% python3 -q
>>> import numpy as np
>>> np.set_printoptions(suppress=True, linewidth=160)
>>> tidy = lambda a: np.round(a, 1) + 0
>>> arr = np.array([[-0.4, -1.4, -0.1],
...     [-0.3, 1.2, 0.3],
...     [0.4, 1.5, -0.4],
...     [0.4, 0.4, -1.2]])
>>> rng = np.random.default_rng(80399)
>>> arr[1] = arr[0] + 0.1 * rng.normal(size=3)
>>> tidy(arr)
array([[-0.4, -1.4, -0.1],
       [-0.2, -1.3, -0.1],
       [ 0.4,  1.5, -0.4],
       [ 0.4,  0.4, -1.2]])
>>> other = np.c_[arr[:, :1] @ np.array([[3]]), np.array([2, 2, 2, -2])]
>>> tidy(other)
array([[-1.2,  2. ],
       [-0.7,  2. ],
       [ 1.2,  2. ],
       [ 1.2, -2. ]])
>>> tidy(np.linalg.lstsq(arr, other[:, 0])[0])
array([3., 0., 0.])
>>> tidy(np.linalg.norm(np.linalg.qr(arr)[0].T @ other, axis=0) ** 2 / ((other ** 2).sum(axis=0) + 1e-12))
array([1. , 0.4])
>>> f = np.array([1, -2, 2])
>>> M = f[np.abs(np.subtract.outer(np.arange(3), np.arange(3)))]
>>> M
array([[ 1, -2,  2],
       [-2,  1, -2],
       [ 2, -2,  1]])
>>> tidy(np.linalg.eigvalsh(M).min())
np.float64(-1.0)
>>> lab = rng.permutation(3)
>>> lab
array([2, 1, 0])
>>> other = M[lab][:, lab]
>>> tidy(np.sort(np.abs(np.linalg.eigvals(other))))
array([1., 1., 5.])
>>> np.diag(other)
array([1, 1, 1])
>>> np.allclose(other, M)
True
>>> np.trace(other)
np.int64(3)
>>> x = np.array([-8, 5, 9])
>>> np.einsum("ij,j->i", M, x)
array([  0,   3, -17])
>>> M @ np.eye(3)[2]
array([ 2., -2.,  1.])
>>> (M @ x).argmax()
np.int64(1)
>>> (M * x).sum(axis=1)
array([  0,   3, -17])
>>> E = np.load("block3.npy")
>>> E
array([[-1,  5, -8,  0],
       [ 6, -8, -6,  3],
       [-7, -9,  8,  6],
       [ 6, -8, -6,  3]])
>>> # row 3 repeats row 1
>>> other = np.array([[-5, 5, -5], [-2, 4, 1]])
>>> Z = np.kron(other, E)
>>> np.linalg.matrix_rank(Z)
np.int64(6)
>>> Z
array([[  5, -25,  40,   0,  -5,  25, -40,   0,   5, -25,  40,   0],
       [-30,  40,  30, -15,  30, -40, -30,  15, -30,  40,  30, -15],
       [ 35,  45, -40, -30, -35, -45,  40,  30,  35,  45, -40, -30],
       [-30,  40,  30, -15,  30, -40, -30,  15, -30,  40,  30, -15],
       [  2, -10,  16,   0,  -4,  20, -32,   0,  -1,   5,  -8,   0],
       [-12,  16,  12,  -6,  24, -32, -24,  12,   6,  -8,  -6,   3],
       [ 14,  18, -16, -12, -28, -36,  32,  24,  -7,  -9,   8,   6],
       [-12,  16,  12,  -6,  24, -32, -24,  12,   6,  -8,  -6,   3]])
>>> tidy(np.linalg.norm(Z, 2)), tidy(np.linalg.norm(other, 2) * np.linalg.norm(E, 2))
(np.float64(156.9), np.float64(156.9))
>>> left, sigma, VT = np.linalg.svd(E, full_matrices=False)
>>> tidy(np.cumsum(sigma ** 2) / np.sum(sigma ** 2))
array([0.5, 0.9, 1. , 1. ])
>>> tidy(sigma)
array([17. , 16.8,  6. ,  0. ])
>>> tidy(sigma / sigma[0])
array([1. , 1. , 0.4, 0. ])
>>> tidy(np.sqrt((sigma ** 2).sum())), tidy(np.linalg.norm(E))
(np.float64(24.7), np.float64(24.7))
>>> (sigma > 1e-8).sum()
np.int64(3)
>>> np.argsort(-np.linalg.norm(E, axis=0).round(6), kind="stable")[:3]
array([1, 2, 0])
>>> [round(float(x), 1) for x in np.linalg.svd(E, compute_uv=False)[:3]]
[17.0, 16.8, 6.0]
>>> np.linalg.matrix_rank(E, rtol=0.1)
np.int64(3)
>>> tidy(np.linalg.norm(E, 2) / np.linalg.norm(E))
np.float64(0.7)
>>> X = np.array([[5.2, -0.6, 1.0],
...     [3.9, 2.1, 0.8],
...     [2.0, 0.2, 0.4],
...     [-4.4, 0.8, -0.9],
...     [1.4, 0.2, 0.3],
...     [1.9, 1.5, 0.4],
...     [-7.9, 1.0, -1.6],
...     [-2.3, 0.6, -0.5],
...     [-8.4, -1.0, -1.7],
...     [3.6, -0.8, 0.7],
...     [-4.9, 2.3, -1.0],
...     [0.2, 0.8, 0.1],
...     [-5.5, -0.2, -1.1],
...     [4.6, 0.7, 0.9],
...     [3.1, -0.5, 0.6],
...     [-4.4, 0.2, -0.9],
...     [3.0, -0.5, 0.6],
...     [-1.7, 1.4, -0.3],
...     [2.3, -0.3, 0.5],
...     [-5.1, 0.0, -1.0]])
>>> gram = np.cov(X, rowvar=False)
>>> tidy(np.corrcoef(X.T))
array([[ 1. , -0.1,  1. ],
       [-0.1,  1. , -0.1],
       [ 1. , -0.1,  1. ]])
>>> gram.shape
(3, 3)
>>> tidy(np.corrcoef(X[:, 1], X[:, 0])[0, 1])
np.float64(-0.1)
>>> tidy(np.polyfit(X[:, 1], X[:, 0], 1))
array([-0.4, -0.5])
>>> tidy(gram)
array([[19. , -0.4,  3.8],
       [-0.4,  0.9, -0.1],
       [ 3.8, -0.1,  0.8]])
